$ python -q
>>> import numpy as np
>>> from numpy import linalg as LA
>>> np.set_printoptions(precision=1, suppress=True, linewidth=160)
>>> M = np.load("m.npy")
>>> M
array([[ 0.1,  2.4,  3. , -0.1,  0.7,  0.1, -1.2,  0.2],
       [ 0.9, -0.4, -3. , -1.1,  0.3,  0.6, -0.7, -0.9],
       [ 2.4,  0.6, -1.5, -0.6, -1.2,  1.1, -0.1,  0. ],
       [ 0.4, -2. ,  9. ,  1.5,  1.3,  1.8, -0.1, -1.1],
       [-1.2, -1.7,  4. ,  1.4, -0.8,  0.2, -2.7,  0.7],
       [ 0.3,  1. ,  1. , -1.4,  0.4, -0.3, -0.1, -3.2],
       [ 0.5, -0.4, -5.5, -0.3,  1.6, -0.7,  0.7, -0.8],
       [-0.5,  1.2, 11.5,  0.6,  0. , -2.3, -1.6, -0.4],
       [ 0.2, -1.2, -4. ,  0. , -0.5, -0.6,  0.1, -1.5],
       [ 0.4,  1.7, -4. ,  0.5, -1.3, -0.3,  0.3,  1. ],
       [ 0.7, -1.8, -1.5,  0.6,  0.1,  0.2,  1. , -0.3],
       [ 1.9, -0.5, -1. ,  0.7,  1.3, -0.6,  0.7,  0.1],
       [ 0.4,  2.2, -7. ,  0.6,  0.6,  1. ,  0. ,  0.2],
       [ 1. , -1.1, -5.5,  0.1, -1.7,  0.9,  0.3,  2.8],
       [ 0.3, -0.5, -4. ,  1.4, -1.3,  0.3, -0.6, -0.9]])
>>> Uu, sig, Vh = LA.svd(M, full_matrices=False)
>>> Uu.shape, sig.shape, Vh.shape
((15, 8), (8,), (8, 8))
>>> sig
array([20.5,  5.9,  5.5,  3.9,  3.6,  3.1,  2.8,  2.2])
>>> A2 = np.c_[M[:, :1] @ np.array([[4]]), np.array([5, 4, 5, 5, 0, 4, 5, 2, 0, 1, 2, 3, 0, 2, 3])]
>>> A2
array([[ 0.4,  5. ],
       [ 3.6,  4. ],
       [ 9.6,  5. ],
       [ 1.6,  5. ],
       [-4.8,  0. ],
       [ 1.2,  4. ],
       [ 2. ,  5. ],
       [-2. ,  2. ],
       [ 0.8,  0. ],
       [ 1.6,  1. ],
       [ 2.8,  2. ],
       [ 7.6,  3. ],
       [ 1.6,  0. ],
       [ 4. ,  2. ],
       [ 1.2,  3. ]])
>>> LA.matrix_rank(A2)
np.int64(2)
>>> LA.norm(LA.qr(M)[0].T @ A2, axis=0) ** 2 / ((A2 ** 2).sum(axis=0) + 1e-12)
array([1. , 0.7])
>>> np.round(LA.norm(A2 - M @ LA.lstsq(M, A2)[0], axis=0), 1) + 0
array([0. , 6.5])
>>> np.round(LA.lstsq(M, A2[:, 0])[0], 1) + 0
array([4., 0., 0., 0., 0., 0., 0., 0.])
>>> LA.matrix_rank(np.c_[M, A2])
np.int64(9)
>>> A2 = np.array([[0, -1, -1],
...     [0, 2, 2],
...     [3, 2, -1],
...     [-2, -2, -3],
...     [3, 2, 2],
...     [2, 3, 1],
...     [1, 1, -2],
...     [3, 2, -2]])
>>> LA.matrix_rank(np.vstack([M, A2.T]))
np.int64(8)
>>> np.einsum("ij->j", M)
array([ 7.8, -0.5, -8.5,  3.9, -0.5,  1.4, -4. , -4.1])
>>> np.vstack([M, A2.T]).shape
(18, 8)
>>> rng = np.random.default_rng(760099)
>>> A2 = M + rng.integers(-2, 3, (15, 1)) @ rng.integers(-2, 3, (1, 8))
>>> A2
array([[ 2.1,  1.4,  2. , -0.1,  0.7,  1.1, -0.2, -1.8],
       [-1.1,  0.6, -2. , -1.1,  0.3, -0.4, -1.7,  1.1],
       [ 0.4,  1.6, -0.5, -0.6, -1.2,  0.1, -1.1,  2. ],
       [ 2.4, -3. ,  8. ,  1.5,  1.3,  2.8,  0.9, -3.1],
       [ 2.8, -3.7,  2. ,  1.4, -0.8,  2.2, -0.7, -3.3],
       [-1.7,  2. ,  2. , -1.4,  0.4, -1.3, -1.1, -1.2],
       [ 4.5, -2.4, -7.5, -0.3,  1.6,  1.3,  2.7, -4.8],
       [ 1.5,  0.2, 10.5,  0.6,  0. , -1.3, -0.6, -2.4],
       [-3.8,  0.8, -2. ,  0. , -0.5, -2.6, -1.9,  2.5],
       [ 2.4,  0.7, -5. ,  0.5, -1.3,  0.7,  1.3, -1. ],
       [ 0.7, -1.8, -1.5,  0.6,  0.1,  0.2,  1. , -0.3],
       [ 3.9, -1.5, -2. ,  0.7,  1.3,  0.4,  1.7, -1.9],
       [-1.6,  3.2, -6. ,  0.6,  0.6,  0. , -1. ,  2.2],
       [ 3. , -2.1, -6.5,  0.1, -1.7,  1.9,  1.3,  0.8],
       [ 0.3, -0.5, -4. ,  1.4, -1.3,  0.3, -0.6, -0.9]])
>>> A2 - M
array([[ 2., -1., -1.,  0.,  0.,  1.,  1., -2.],
       [-2.,  1.,  1.,  0.,  0., -1., -1.,  2.],
       [-2.,  1.,  1.,  0.,  0., -1., -1.,  2.],
       [ 2., -1., -1.,  0.,  0.,  1.,  1., -2.],
       [ 4., -2., -2.,  0.,  0.,  2.,  2., -4.],
       [-2.,  1.,  1.,  0.,  0., -1., -1.,  2.],
       [ 4., -2., -2.,  0.,  0.,  2.,  2., -4.],
       [ 2., -1., -1.,  0.,  0.,  1.,  1., -2.],
       [-4.,  2.,  2.,  0.,  0., -2., -2.,  4.],
       [ 2., -1., -1.,  0.,  0.,  1.,  1., -2.],
       [ 0.,  0.,  0.,  0.,  0.,  0.,  0.,  0.],
       [ 2., -1., -1.,  0.,  0.,  1.,  1., -2.],
       [-2.,  1.,  1.,  0.,  0., -1., -1.,  2.],
       [ 2., -1., -1.,  0.,  0.,  1.,  1., -2.],
       [ 0.,  0.,  0.,  0.,  0.,  0.,  0.,  0.]])
>>> Q, r_ = LA.qr(M)
>>> round(np.trace(Q @ Q.T), 1)
np.float64(8.0)
>>> Q.round(1) + 0
array([[ 0. ,  0.4, -0.2, -0.1,  0.1, -0.2, -0.3,  0.1],
       [-0.2, -0.1,  0.1,  0.3,  0.1, -0.1, -0.5,  0. ],
       [-0.6,  0.1, -0.2,  0.1, -0.4, -0.2, -0.1, -0.1],
       [-0.1, -0.4, -0.5, -0.3,  0.3, -0.5,  0.1, -0.2],
       [ 0.3, -0.3, -0.1, -0.3, -0.2, -0.1, -0.6,  0.1],
       [-0.1,  0.2, -0.1,  0.4,  0. ,  0. , -0.1, -0.6],
       [-0.1, -0.1,  0.2,  0.1,  0.5,  0.3, -0.2,  0.1],
       [ 0.1,  0.2, -0.6, -0.1, -0.1,  0.5, -0.1,  0. ],
       [-0.1, -0.2,  0.2,  0. , -0.1,  0.3, -0.1, -0.4],
       [-0.1,  0.3,  0.1, -0.3, -0.3,  0.1,  0.2, -0.1],
       [-0.2, -0.3,  0. , -0.1,  0.1,  0.1,  0.2, -0.1],
       [-0.5, -0.1, -0.2, -0.2,  0.3,  0.4,  0. ,  0.2],
       [-0.1,  0.4,  0.3, -0.4,  0.3, -0.3, -0.1, -0.1],
       [-0.3, -0.2,  0.2,  0. , -0.4, -0.1,  0. ,  0.4],
       [-0.1, -0.1,  0.2, -0.5, -0.2,  0.1, -0.2, -0.5]])
>>> np.abs(np.diag(r_))
array([ 3.8,  5.5, 18.6,  3.1,  3.8,  3.3,  2.8,  4.2])
>>> arr = np.loadtxt("run10.csv", delimiter=",")
>>> arr
array([[-0.2, -0.5,  0.6,  0.9, -1. ,  0.6,  1. , -0.6,  1. , -0.5,  1. ,  0.1, -1. ],
       [ 0.9,  0.1,  0.2, -0.5,  0.5, -0.9, -0.1, -1.3, -0.6,  0.2,  1.4, -0.9, -1.1],
       [ 0.8,  0.4, -0.7,  0. , -0.7, -1. ,  1.2,  0.4, -1. ,  1.4, -3.2,  1.1, -0.2],
       [-0.2,  0.2, -1.1,  1.7,  0.7,  0.2, -0.9,  0.4,  1.2,  0. , -0.3, -1.3, -1.3],
       [-0.6, -0.8,  0.9,  0.4,  0.5, -0.1, -0.4,  0.5, -0.3, -2.2, -1.8,  0.2,  0.8],
       [ 1.1,  0.4,  0.3, -0.7,  0.3, -0.6, -0.1, -1.5, -0.7,  0.5,  1.2, -1.3, -1.5],
       [-1. , -0.7, -1.8, -0.1,  1.2, -0.7,  1.3,  0.2,  1. , -0.4,  1.6, -1.2, -1.1],
       [ 0.6, -2.1,  0.1,  0.3, -0.6, -0.9, -0.2,  1. , -0.7,  0.4, -0.8, -0.3,  0.6]])
>>> Uu, sig, Vh = LA.svd(arr, full_matrices=False)
>>> np.round(Vh @ Vh.T, 1) + 0
array([[1., 0., 0., 0., 0., 0., 0., 0.],
       [0., 1., 0., 0., 0., 0., 0., 0.],
       [0., 0., 1., 0., 0., 0., 0., 0.],
       [0., 0., 0., 1., 0., 0., 0., 0.],
       [0., 0., 0., 0., 1., 0., 0., 0.],
       [0., 0., 0., 0., 0., 1., 0., 0.],
       [0., 0., 0., 0., 0., 0., 1., 0.],
       [0., 0., 0., 0., 0., 0., 0., 1.]])
>>> np.cumsum(sig ** 2) / np.sum(sig ** 2)
array([0.4, 0.6, 0.7, 0.8, 0.9, 0.9, 1. , 1. ])
>>> np.abs(Uu[:, 0]).round(6).argmax()
np.int64(2)
>>> sig / sig[0]
array([1. , 0.7, 0.6, 0.5, 0.5, 0.4, 0.4, 0.1])
>>> np.allclose(Uu * sig @ Vh, arr)
True
>>> np.round(Uu.T @ Uu, 1) + 0
array([[1., 0., 0., 0., 0., 0., 0., 0.],
       [0., 1., 0., 0., 0., 0., 0., 0.],
       [0., 0., 1., 0., 0., 0., 0., 0.],
       [0., 0., 0., 1., 0., 0., 0., 0.],
       [0., 0., 0., 0., 1., 0., 0., 0.],
       [0., 0., 0., 0., 0., 1., 0., 0.],
       [0., 0., 0., 0., 0., 0., 1., 0.],
       [0., 0., 0., 0., 0., 0., 0., 1.]])
>>> (sig > 1e-8).sum()
np.int64(8)
>>> np.round(np.abs(Vh[0]), 1) + 0
array([0. , 0.1, 0.1, 0. , 0.2, 0. , 0. , 0.3, 0.2, 0. , 0.7, 0.4, 0.4])
>>> np.round(np.sqrt((sig ** 2).sum()), 1), np.round(LA.norm(arr), 1)
(np.float64(9.5), np.float64(9.5))
>>> np.round(Uu.T @ arr @ Vh.T, 1) + 0
array([[5.8, 0. , 0. , 0. , 0. , 0. , 0. , 0. ],
       [0. , 4.2, 0. , 0. , 0. , 0. , 0. , 0. ],
       [0. , 0. , 3.6, 0. , 0. , 0. , 0. , 0. ],
       [0. , 0. , 0. , 2.9, 0. , 0. , 0. , 0. ],
       [0. , 0. , 0. , 0. , 2.6, 0. , 0. , 0. ],
       [0. , 0. , 0. , 0. , 0. , 2.4, 0. , 0. ],
       [0. , 0. , 0. , 0. , 0. , 0. , 2.1, 0. ],
       [0. , 0. , 0. , 0. , 0. , 0. , 0. , 0.4]])
>>> u = np.array([1, 1, 2])
>>> np.convolve(arr[2], u)
array([ 0.8,  1.2,  1.3,  0.1, -2.1, -1.7, -1.2, -0.4,  1.8,  1.2, -3.8,  0.7, -5.5,  2. , -0.4])
>>> np.polyval(u, arr[2])
array([3.4, 2.6, 1.8, 2. , 1.8, 2. , 4.6, 2.6, 2. , 5.4, 9. , 4.3, 1.8])
>>> np.cross(arr[2, :3], arr[0, :3])
array([-0.1, -0.3, -0.3])
>>> ang = np.radians(45)
>>> r_ = np.eye(13)
>>> r_[5, 5] = r_[3, 3] = np.cos(ang)
>>> r_[5, 3], r_[3, 5] = -np.sin(ang), np.sin(ang)
>>> A2 = arr @ r_.T
>>> np.abs(A2 - arr).max(axis=0)
array([0. , 0. , 0. , 0.7, 0. , 1.3, 0. , 0. , 0. , 0. , 0. , 0. , 0. ])
>>> u, v = arr[2], arr[4]
>>> round(float(u @ u), 1)
18.8
>>> p = (u @ v) / (u @ u) * u
>>> p.round(1) + 0
array([ 0. ,  0. ,  0. ,  0. ,  0. , -0.1,  0.1,  0. , -0.1,  0.1, -0.2,  0.1,  0. ])
>>> np.round(LA.norm(u + v) ** 2 + LA.norm(u - v) ** 2, 1)
np.float64(60.6)
>>> F = np.eye(8, dtype=int)[rng.permutation(8)] * np.array([0, -2, -2, -5, 0, -1, 3, -5])
>>> F
array([[ 0,  0,  0,  0,  0,  0,  3,  0],
       [ 0,  0,  0,  0,  0,  0,  0,  0],
       [ 0, -2,  0,  0,  0,  0,  0,  0],
       [ 0,  0,  0,  0,  0,  0,  0, -5],
       [ 0,  0,  0,  0,  0,  0,  0,  0],
       [ 0,  0,  0,  0,  0, -1,  0,  0],
       [ 0,  0,  0, -5,  0,  0,  0,  0],
       [ 0,  0, -2,  0,  0,  0,  0,  0]])
>>> Uu, sig, Vh = LA.svd(F)
>>> sig
array([ 5.,  5.,  3.,  2.,  2.,  1., -0.,  0.])
>>> np.argmax(sig[:-1] / (sig[1:] + 1e-6)) + 1
np.int64(6)
>>> A2 = Uu[:, :6] @ np.diag(sig[:6]) @ Vh[:6]
>>> LA.matrix_rank(A2)
np.int64(6)
>>> A2
array([[ 0.,  0.,  0.,  0.,  0.,  0.,  3.,  0.],
       [ 0.,  0.,  0.,  0.,  0.,  0.,  0.,  0.],
       [ 0., -2.,  0.,  0.,  0.,  0.,  0.,  0.],
       [ 0.,  0.,  0.,  0.,  0.,  0.,  0., -5.],
       [ 0.,  0.,  0.,  0.,  0.,  0.,  0.,  0.],
       [ 0.,  0.,  0.,  0.,  0., -1.,  0.,  0.],
       [ 0.,  0.,  0., -5.,  0.,  0.,  0.,  0.],
       [ 0.,  0., -2.,  0.,  0.,  0.,  0.,  0.]])
>>> round(LA.norm(F - A2) / LA.norm(F), 1)
np.float64(0.0)
>>> np.round(LA.norm(F - A2, 2), 1), sig[6]
(np.float64(0.0), np.float64(-0.0))
